$ python -q
>>> import numpy as np
>>> np.set_printoptions(precision=2, suppress=True, linewidth=160, floatmode="fixed")
>>> feats = np.loadtxt("m.csv", delimiter=",")
>>> feats
array([[ 1.00,  0.00,  0.00,  0.00,  0.00],
       [ 2.00,  1.00,  0.00,  0.00,  0.00],
       [-1.00, -2.00,  1.00,  0.00,  0.00],
       [ 1.00,  0.00,  0.00,  1.00,  0.00],
       [-1.00, -1.00,  0.00, -2.00,  1.00]])
>>> vals, V = np.linalg.eig(feats)
>>> vals
array([1.00, 1.00, 1.00, 1.00, 1.00])
>>> np.sort(np.linalg.eigvals(feats.T))
array([1.00, 1.00, 1.00, 1.00, 1.00])
>>> np.prod(vals)
np.float64(1.0)
>>> np.sort(np.linalg.eigvals(feats @ feats))
array([1.00, 1.00, 1.00, 1.00, 1.00])
>>> x = np.array([-2, -1, 3, -2, 1])
>>> y = feats @ x
>>> y
array([-2.00, -5.00,  7.00, -4.00,  8.00])
>>> np.linalg.solve(feats, y + feats[:, 2])
array([-2.00, -1.00,  4.00, -2.00,  1.00])
>>> np.linalg.solve(feats, feats[:, 0])
array([ 1.00, -0.00, -0.00, -0.00,  0.00])
>>> np.linalg.solve(feats, 2 * y)
array([-4.00, -2.00,  6.00, -4.00,  2.00])
>>> np.linalg.solve(feats, y)
array([-2.00, -1.00,  3.00, -2.00,  1.00])
>>> rng = np.random.default_rng(2450)
>>> idx = rng.permutation(5)
>>> idx
array([4, 3, 2, 0, 1])
>>> Y = feats[idx][:, idx]
>>> Y
array([[ 1.00, -2.00,  0.00, -1.00, -1.00],
       [ 0.00,  1.00,  0.00,  1.00,  0.00],
       [ 0.00,  0.00,  1.00, -1.00, -2.00],
       [ 0.00,  0.00,  0.00,  1.00,  0.00],
       [ 0.00,  0.00,  0.00,  2.00,  1.00]])
>>> mat = np.load("test0.npy")
>>> print(mat)
[[ 0  0  0 -3  0  0  0  0  0  0  0  0  0  0]
 [ 0  0  0  0  0  0  0  0  1  0  0  0  0  0]
 [ 0  0  0  0  0  0  0  0  0  3  0  0  0  0]
 [ 0  0  0  0  0  0  0  0  0  0  0  0  0  0]
 [ 0  0  0  0  1  0  0  0  0  0  0  0  0  0]
 [ 0  0  0  0  0  0  0  0  0  0  0  0  0  0]
 [ 0  0  0  0  0  0  0  1  0  0  0  0  0  0]
 [ 0  0  0  0  0  0  1  0  0  0  0  0  0  0]
 [ 0  0  0  0  0  0  0  0  0  0  0  0  3  0]
 [ 0  0  0  0  0  0  0  0  0  0  0  0  0 -2]
 [ 1  0  0  0  0  0  0  0  0  0  0  0  0  0]
 [ 0  0  0  0  0  1  0  0  0  0  0  0  0  0]
 [ 0  1  0  0  0  0  0  0  0  0  0  0  0  0]
 [ 0  0  0  0  0  0  0  0  0  0  3  0  0  0]]
>>> idx = rng.permutation(14)
>>> idx
array([10, 12,  0, 11,  6, 13,  4,  7,  8,  3,  9,  5,  2,  1])
>>> Y = mat[idx][:, idx]
>>> np.trace(Y)
np.int64(1)
